$ ipython --no-banner

In [1]: import numpy as np

In [2]: np.set_printoptions(precision=2, suppress=True, linewidth=120, floatmode="fixed")

In [3]: data = np.array([[9, 0, 3], [0, 0, 0], [3, 0, 1]])

In [4]: r0 = np.array([5, 4])

In [5]: print(np.cross(data[2, :3], data[0, :3]))
[0 0 0]

In [6]: print(np.correlate(data[2], data[0], "full"))
[ 9  0 30  0  9]

In [7]: print(np.array([np.convolve(row, r0, "same") for row in data]))
[[45 36 15]
 [ 0  0  0]
 [15 12  5]]

In [8]: A = np.array([[1.33, 0.26, -0.31, 0.24],
   ...:     [0.26, 1.24, -0.34, 0.02],
   ...:     [-0.31, -0.34, 1.53, 0.19],
   ...:     [0.24, 0.02, 0.19, 1.9]])

In [9]: print(A)
[[ 1.33  0.26 -0.31  0.24]
 [ 0.26  1.24 -0.34  0.02]
 [-0.31 -0.34  1.53  0.19]
 [ 0.24  0.02  0.19  1.90]]

In [10]: P = np.triu(np.array([[2, 0, 3, 6], [7, 8, 9, 7], [7, 6, 8, 7], [6, 9, 7, 5]]), 1) + np.eye(4)

In [11]: A2 = P @ A @ np.linalg.inv(P)

In [12]: print(np.round(np.linalg.det(A2), 2))
4.0

In [13]: r0 = np.array([-4, -2])

In [14]: print(np.correlate(A[2], A[0], "full"))
[-0.07  0.01  0.39 -0.93 -0.11  2.08  0.25]

In [15]: x0 = np.ones(4)

In [16]: for _ in range(3):
    ...:     x0 = A @ x0
    ...:     x0 /= np.linalg.norm(x0)
    ...:     print(round(x0 @ A @ x0, 2))
    ...: 
1.82
1.95
1.99

In [17]: print(x0)
[0.39 0.19 0.13 0.89]

In [18]: print(round(float(np.linalg.eigvalsh(A)[-1]), 2))
2.0

In [19]: print(round(np.linalg.det(A[::-1]), 2))
4.0

In [20]: print(np.poly(A))
[  1.00  -6.00  13.00 -11.99   4.00]

In [21]: print(round(float(np.linalg.det(2 * A)), 2), round(np.linalg.det(A), 2))
63.93 4.0

In [22]: print(np.einsum("ii->", A))
6.0

In [23]: print(round(np.einsum("ij,ji->", A, A), 2))
10.0

In [24]: F = np.loadtxt("m.csv", delimiter=",")

In [25]: print(F)
[[ 16.00  19.00   5.00   3.00]
 [-10.00 -13.00  -3.00  -9.00]
 [-11.00   1.00  -1.00   3.00]
 [ 17.00  16.00   4.00  14.00]]

In [26]: A2 = F[0, 0] * F[1:] - np.outer(F[1:, 0], F[0])

In [27]: print(A2)
[[   0.00  -18.00    2.00 -114.00]
 [   0.00  225.00   39.00   81.00]
 [   0.00  -67.00  -21.00  173.00]]

In [28]: print(np.flatnonzero(~A2.round(6).any(axis=1)))
[]

In [29]: print(np.linalg.matrix_rank(A2, rtol=0.1))
2

In [30]: print(np.argsort(-np.linalg.norm(A2, axis=0).round(6), kind="stable")[:3])
[1 3 2]

In [31]: print([round(float(x), 2) for x in np.linalg.svd(A2, compute_uv=False)[:3]])
[250.39, 210.23, 0.0]

In [32]: print(F[2] @ F[0])
-153.0

In [33]: print(np.round(np.linalg.norm(F, 1), 2), round(float(np.linalg.norm(F, np.inf)), 2))
54.0 51.0

In [34]: print(np.linalg.norm(F, axis=0))
[27.68 28.05  7.14 17.18]

In [35]: print(np.linalg.norm(F, axis=1))
[25.51 18.95 11.49 27.51]

In [36]: print(round(float(np.linalg.norm(F[2], 1)), 2), round(np.linalg.norm(F[2], np.inf), 2))
16.0 11.0

In [37]: print(round(float(np.linalg.norm(F, 2)), 2))
41.51

In [38]: print(np.round(np.linalg.norm(F) ** 2 / np.linalg.norm(F, 2) ** 2, 2))
1.1

In [39]: print(np.linalg.norm(F, axis=1).argmax())
3

In [40]: print(np.round(np.linalg.norm(F[2] - F[0]), 2))
33.0

In [41]: arr = np.loadtxt("test11.csv", delimiter=",")

In [42]: print(arr)
[[-2.00  2.00  0.00]
 [ 0.00 -6.00 -9.00]
 [ 0.00  0.00  5.00]]

In [43]: x0 = np.array([2, 1, 1])

In [44]: print(np.einsum("ij,j->i", arr, x0))
[ -2.00 -15.00   5.00]

In [45]: print(arr @ x0)
[ -2.00 -15.00   5.00]

In [46]: print(np.sign((arr @ x0).round(6)))
[-1.00 -1.00  1.00]

In [47]: print(arr @ (2 * x0))
[ -4.00 -30.00  10.00]

In [48]: print((arr @ x0).argmax())
2

In [49]: W = np.array([[-1, 1, 0, -1, -1], [-2, 2, -1, 0, -1], [3, -2, 3, 3, -1]])

In [50]: c = np.array([-3, 3, 2, 3, -1])

In [51]: hid = np.maximum(arr @ W + c, 0)

In [52]: print((hid > 0).astype(int))
[[0 1 0 1 0]
 [0 1 0 0 1]
 [1 0 1 1 0]]

In [53]: print((hid > 0).mean(axis=0))
[0.33 0.67 0.33 0.67 0.33]

In [54]: C = np.array([[0, 3, 2], [2, 0, -2], [-2, 0, 3], [3, -3, 2], [-2, -3, 1]])

In [55]: print((hid @ C).round(6).argmax(axis=1))
[0 2 2]

In [56]: x0 = np.array([0, 5, 4])

In [57]: target = arr @ x0

In [58]: print(target)
[ 10.00 -66.00  20.00]

In [59]: print(np.linalg.solve(arr, -1 * target))
[-0.00 -5.00 -4.00]

In [60]: print(np.linalg.solve(arr, target))
[-0.00  5.00  4.00]

In [61]: print([int(np.linalg.matrix_rank(np.linalg.matrix_power(arr, p))) for p in range(1, 4)])
[3, 3, 3]

In [62]: print(np.sort(np.linalg.eigvals(arr)))
[-6.00 -2.00  5.00]

In [63]: feats = np.diag(np.array([2, 0, 0])) + -1 * np.eye(3, k=1) + -1 * np.eye(3, k=-1)

In [64]: print(feats)
[[ 2.00 -1.00  0.00]
 [-1.00  0.00 -1.00]
 [ 0.00 -1.00  0.00]]

In [65]: rng = np.random.default_rng(41213)

In [66]: idx = rng.permutation(3)

In [67]: print(idx)
[2 1 0]

In [68]: A2 = feats[idx][:, idx]

In [69]: print(round(float(np.linalg.det(A2)), 2), round(np.linalg.det(feats[idx]), 2))
-2.0 2.0

In [70]: print(A2)
[[ 0.00 -1.00  0.00]
 [-1.00  0.00 -1.00]
 [ 0.00 -1.00  2.00]]

In [71]: print(np.sort(np.abs(np.linalg.eigvals(A2))))
[0.69 1.17 2.48]

In [72]: print(np.trace(A2))
2.0

In [73]: P = np.triu(np.array([[-2, -1, -2], [1, 2, -1], [2, 2, 1]]), 1) + np.eye(3)

In [74]: A2 = P @ feats @ np.linalg.inv(P)

In [75]: print(np.round(np.linalg.det(A2), 2))
-2.0

In [76]: print(np.poly(A2))
[ 1.00 -2.00 -2.00  2.00]

In [77]: print(np.trace(A2), np.trace(feats))
2.0 2.0

In [78]: print(np.linalg.matrix_rank(A2))
3

In [79]: r0 = np.array([-1, 0, 0])

In [80]: m1 = np.array([np.roll(r0, i) for i in range(3)])

In [81]: print(m1)
[[-1  0  0]
 [ 0 -1  0]
 [ 0  0 -1]]

In [82]: evals, vecs = np.linalg.eig(m1)

In [83]: print(np.prod(evals))
-1.0

In [84]: print(np.sort(np.linalg.eigvals(m1 @ m1)))
[1.00 1.00 1.00]

In [85]: print(np.sort(np.linalg.eigvals(m1.T)))
[-1.00 -1.00 -1.00]
